In [1]: import numpy as np

In [2]: from numpy import linalg as LA

In [3]: np.set_printoptions(precision=2, suppress=True, linewidth=200)

In [4]: feats = np.array([[2, -1, 0, 0, 0, 0],
   ...:     [2, -2, 0, 0, 0, 0],
   ...:     [-2, -1, 0, 0, 0, 0],
   ...:     [0, 0, 2, -1, 0, 0],
   ...:     [0, 0, 2, -2, 0, 0],
   ...:     [0, 0, -2, -1, 0, 0],
   ...:     [0, 0, 0, 0, 2, -1],
   ...:     [0, 0, 0, 0, 2, -2],
   ...:     [0, 0, 0, 0, -2, -1]])

In [5]: other = feats[0, 0] * feats[1:] - np.outer(feats[1:, 0], feats[0])

In [6]: other
Out[6]: 
array([[ 0, -2,  0,  0,  0,  0],
       [ 0, -4,  0,  0,  0,  0],
       [ 0,  0,  4, -2,  0,  0],
       [ 0,  0,  4, -4,  0,  0],
       [ 0,  0, -4, -2,  0,  0],
       [ 0,  0,  0,  0,  4, -2],
       [ 0,  0,  0,  0,  4, -4],
       [ 0,  0,  0,  0, -4, -2]])

In [7]: LA.matrix_rank(other), LA.matrix_rank(feats)
Out[7]: (np.int64(5), np.int64(6))

In [8]: x = np.array([4, 0, 5, 3, 0, 5])

In [9]: rhs = feats @ x

In [10]: rhs
Out[10]: array([  8,   8,  -8,   7,   4, -13,  -5, -10,  -5])

In [11]: np.round(LA.pinv(feats) @ feats, 2) + 0
Out[11]: 
array([[1., 0., 0., 0., 0., 0.],
       [0., 1., 0., 0., 0., 0.],
       [0., 0., 1., 0., 0., 0.],
       [0., 0., 0., 1., 0., 0.],
       [0., 0., 0., 0., 1., 0.],
       [0., 0., 0., 0., 0., 1.]])

In [12]: np.round(LA.lstsq(feats, rhs)[0], 2) + 0
Out[12]: array([4., 0., 5., 3., 0., 5.])

In [13]: rng = np.random.default_rng(80)

In [14]: rhs = rhs + 0.05 * rng.normal(size=9)

In [15]: rhs
Out[15]: array([  8.05,   7.98,  -8.03,   6.94,   3.94, -12.87,  -4.99,  -9.99,  -4.96])

In [16]: beta, *_ = LA.lstsq(feats, rhs)

In [17]: beta
Out[17]: array([ 4.01,  0.01,  4.95,  2.98, -0.01,  4.98])

In [18]: beta.round()
Out[18]: array([ 4.,  0.,  5.,  3., -0.,  5.])

In [19]: other = np.c_[feats[:, :4] @ np.array([[-1, -1, -1, 0], [0, 1, -1, 2], [-2, 0, 0, -2], [0, -2, -1, 1]]), np.array([-3, -2, -1, 2, 1, 0, 0, 1, 1])]

In [20]: other
Out[20]: 
array([[-2, -3, -1, -2, -3],
       [-2, -4,  0, -4, -2],
       [ 2,  1,  3, -2, -1],
       [-4,  2,  1, -5,  2],
       [-4,  4,  2, -6,  1],
       [ 4,  2,  1,  3,  0],
       [ 0,  0,  0,  0,  0],
       [ 0,  0,  0,  0,  1],
       [ 0,  0,  0,  0,  1]])

In [21]: LA.norm(LA.qr(feats)[0].T @ other, axis=0) ** 2 / ((other ** 2).sum(axis=0) + 1e-12)
Out[21]: array([1.  , 1.  , 1.  , 1.  , 0.82])

In [22]: LA.matrix_rank(other)
Out[22]: np.int64(5)

In [23]: np.round(LA.lstsq(feats, other[:, 0])[0], 2) + 0
Out[23]: array([-1.,  0., -2.,  0.,  0.,  0.])

In [24]: K = np.array([[0.25, 0.75, 0.0], [0.5, 0.5, 0.0], [0.3, 0.3, 0.4]])

In [25]: LA.eigvals(K)
Out[25]: array([ 0.4 ,  1.  , -0.25])

In [26]: round(LA.eigvals(K).sum().real, 2)
Out[26]: np.float64(1.15)

In [27]: round(float(np.einsum("ij,ji->", K, K)), 2)
Out[27]: 1.22

In [28]: np.round(LA.det(K[::-1]), 2)
Out[28]: np.float64(0.1)

In [29]: np.kron(np.eye(2, dtype=int), K)
Out[29]: 
array([[0.25, 0.75, 0.  , 0.  , 0.  , 0.  ],
       [0.5 , 0.5 , 0.  , 0.  , 0.  , 0.  ],
       [0.3 , 0.3 , 0.4 , 0.  , 0.  , 0.  ],
       [0.  , 0.  , 0.  , 0.25, 0.75, 0.  ],
       [0.  , 0.  , 0.  , 0.5 , 0.5 , 0.  ],
       [0.  , 0.  , 0.  , 0.3 , 0.3 , 0.4 ]])

In [30]: r0, g = feats[8], feats[1]

In [31]: r0 @ r0
Out[31]: np.int64(5)

In [32]: p = (r0 @ g) / (r0 @ r0) * r0

In [33]: np.round(LA.norm(r0 + g) ** 2 + LA.norm(r0 - g) ** 2, 2)
Out[33]: np.float64(26.0)

In [34]: (g - p) @ r0
Out[34]: np.float64(0.0)

In [35]: LA.matrix_rank(np.outer(r0, g))
Out[35]: np.int64(1)

In [36]: x = np.array([0, 0, 3])

In [37]: rhs = K @ x

In [38]: rhs
Out[38]: array([0. , 0. , 1.2])

In [39]: LA.solve(K, 3 * rhs)
Out[39]: array([0., 0., 9.])

In [40]: LA.solve(K, K[:, 2])
Out[40]: array([0., 0., 1.])

In [41]: LA.matrix_power(K, 2)
Out[41]: 
array([[0.44, 0.56, 0.  ],
       [0.38, 0.62, 0.  ],
       [0.34, 0.49, 0.16]])

In [42]: np.round(LA.matrix_power(K, 100), 2) + 0
Out[42]: 
array([[0.4, 0.6, 0. ],
       [0.4, 0.6, 0. ],
       [0.4, 0.6, 0. ]])

In [43]: K @ np.ones(3)
Out[43]: array([1., 1., 1.])

In [44]: p = np.eye(3)[1]

In [45]: for _ in range(5):
    ...:     p = p @ K
    ...:     print(p.round(2))
    ...: 
[0.5 0.5 0. ]
[0.38 0.62 0.  ]
[0.41 0.59 0.  ]
[0.4 0.6 0. ]
[0.4 0.6 0. ]

In [46]: m1 = np.load("arr.npy")

In [47]: m1
Out[47]: 
array([[2, 0],
       [0, 1]])

In [48]: LA.matrix_rank(m1 - m1[0, 0] * np.eye(2))
Out[48]: np.int64(1)

In [49]: m1 @ m1
Out[49]: 
array([[4, 0],
       [0, 1]])

In [50]: np.prod(np.diag(m1)), round(float(LA.det(m1)), 2)
Out[50]: (np.int64(2), 2.0)

In [51]: [int(LA.matrix_rank(LA.matrix_power(m1, p))) for p in range(1, 3)]
Out[51]: [2, 2]

In [52]: w, vecs = LA.eigh(m1)

In [53]: np.abs(vecs[:, -1])
Out[53]: array([1., 0.])

In [54]: LA.svd(m1, compute_uv=False)
Out[54]: array([2., 1.])

In [55]: mat = np.array([[1.0, 0.2], [0.2, 1.0]])

In [56]: mat.ravel(order="F")
Out[56]: array([1. , 0.2, 0.2, 1. ])

In [57]: mat.reshape(-1, 2)
Out[57]: 
array([[1. , 0.2],
       [0.2, 1. ]])

In [58]: t3 = mat.reshape(2, 2, -1)

In [59]: t3.transpose(1, 0, 2)
Out[59]: 
array([[[1. ],
        [0.2]],

       [[0.2],
        [1. ]]])

In [60]: t3.shape
Out[60]: (2, 2, 1)

In [61]: t3.sum(axis=1)
Out[61]: 
array([[1.2],
       [1.2]])

In [62]: np.einsum("ihd,jhd->hij", t3, t3).shape
Out[62]: (2, 2, 2)

In [63]: J = np.array([[-2, 4, 1], [-5, 1, -2], [-4, 2, -1]])

In [64]: theta = np.radians(30)

In [65]: R = np.eye(3)

In [66]: R[1, 1] = R[2, 2] = np.cos(theta)

In [67]: R[1, 2], R[2, 1] = -np.sin(theta), np.sin(theta)

In [68]: R
Out[68]: 
array([[ 1.  ,  0.  ,  0.  ],
       [ 0.  ,  0.87, -0.5 ],
       [ 0.  ,  0.5 ,  0.87]])

In [69]: other = J @ R.T

In [70]: np.allclose(LA.norm(J, axis=1), LA.norm(other, axis=1))
Out[70]: True

In [71]: other
Out[71]: 
array([[-2.  ,  2.96,  2.87],
       [-5.  ,  1.87, -1.23],
       [-4.  ,  2.23,  0.13]])

In [72]: np.allclose(J @ J.T, other @ other.T)
Out[72]: True

In [73]: np.abs(other - J).max(axis=0)
Out[73]: array([0.  , 1.04, 1.87])

In [74]: np.argsort(-LA.norm(J, axis=0).round(6), kind="stable")[:3]
Out[74]: array([0, 1, 2])

In [75]: rank = LA.matrix_rank(J)

In [76]: rank
Out[76]: np.int64(2)

In [77]: ns = LA.svd(J)[2][rank:].T

In [78]: [int(LA.matrix_rank(J[:i])) for i in range(1, len(J) + 1)]
Out[78]: [1, 2, 2]

In [79]: ns.shape
Out[79]: (3, 1)

In [80]: idx = rng.permutation(3)

In [81]: idx
Out[81]: array([1, 0, 2])

In [82]: other = J[idx][:, idx]

In [83]: other
Out[83]: 
array([[ 1, -5, -2],
       [ 4, -2,  1],
       [ 2, -4, -1]])

In [84]: U, sigma, vt = LA.svd(J)

In [85]: np.argmax(sigma[:-1] / (sigma[1:] + 1e-6)) + 1
Out[85]: np.int64(2)

In [86]: sigma.round(2) + 0
Out[86]: array([7.7 , 3.57, 0.  ])

In [87]: other = U[:, :2] @ np.diag(sigma[:2]) @ vt[:2]

In [88]: other
Out[88]: 
array([[-2.,  4.,  1.],
       [-5.,  1., -2.],
       [-4.,  2., -1.]])

In [89]: LA.matrix_rank(other)
Out[89]: np.int64(2)

In [90]: F = np.loadtxt("dump.csv", delimiter=",")

In [91]: F
Out[91]: 
array([[ 0.03,  0.14, -0.09],
       [ 0.14,  0.71, -0.43],
       [-0.09, -0.43,  0.26]])

In [92]: w, vecs = LA.eigh(F)

In [93]: x = np.array([2, 1, 2])

In [94]: vecs * np.abs(w) @ vecs.T
Out[94]: 
array([[ 0.03,  0.14, -0.09],
       [ 0.14,  0.71, -0.43],
       [-0.09, -0.43,  0.26]])

In [95]: round(float(np.abs(F).max()), 2)
Out[95]: 0.71

In [96]: F - F[0]
Out[96]: 
array([[ 0.  ,  0.  ,  0.  ],
       [ 0.11,  0.57, -0.34],
       [-0.11, -0.57,  0.34]])

In [97]: F.mean(axis=0)
Out[97]: array([ 0.03,  0.14, -0.09])

In [98]: F[3]
---------------------------------------------------------------------------
IndexError                                Traceback (most recent call last)
Cell In[98], line 1
----> 1 F[3]

IndexError: index 3 is out of bounds for axis 0 with size 3

In [99]: idx = rng.permutation(3)

In [100]: idx
Out[100]: array([2, 0, 1])

In [101]: other = F[idx][:, idx]

In [102]: np.diag(other)
Out[102]: array([0.26, 0.03, 0.71])

In [103]: np.allclose(other, F)
Out[103]: False

In [104]: idx = rng.integers(0, 2, 4)

In [105]: X = np.array([[3, 1, 1, 8], [7, 0, 1, 2], [5, 8, 1, 9], [9, 2, 4, 3]]) * (idx[:, None] == idx)

In [106]: X
Out[106]: 
array([[3, 0, 0, 8],
       [0, 0, 1, 0],
       [0, 8, 1, 0],
       [9, 0, 0, 3]])

In [107]: w, vecs = LA.eig(X)

In [108]: w
Out[108]: array([11.49, -5.49,  3.37, -2.37])

In [109]: np.sort(LA.eigvals(X.T))
Out[109]: array([-5.49, -2.37,  3.37, 11.49])

In [110]: np.round(X @ vecs[:, 0] - w[0] * vecs[:, 0], 2) + 0
Out[110]: array([0., 0., 0., 0.])
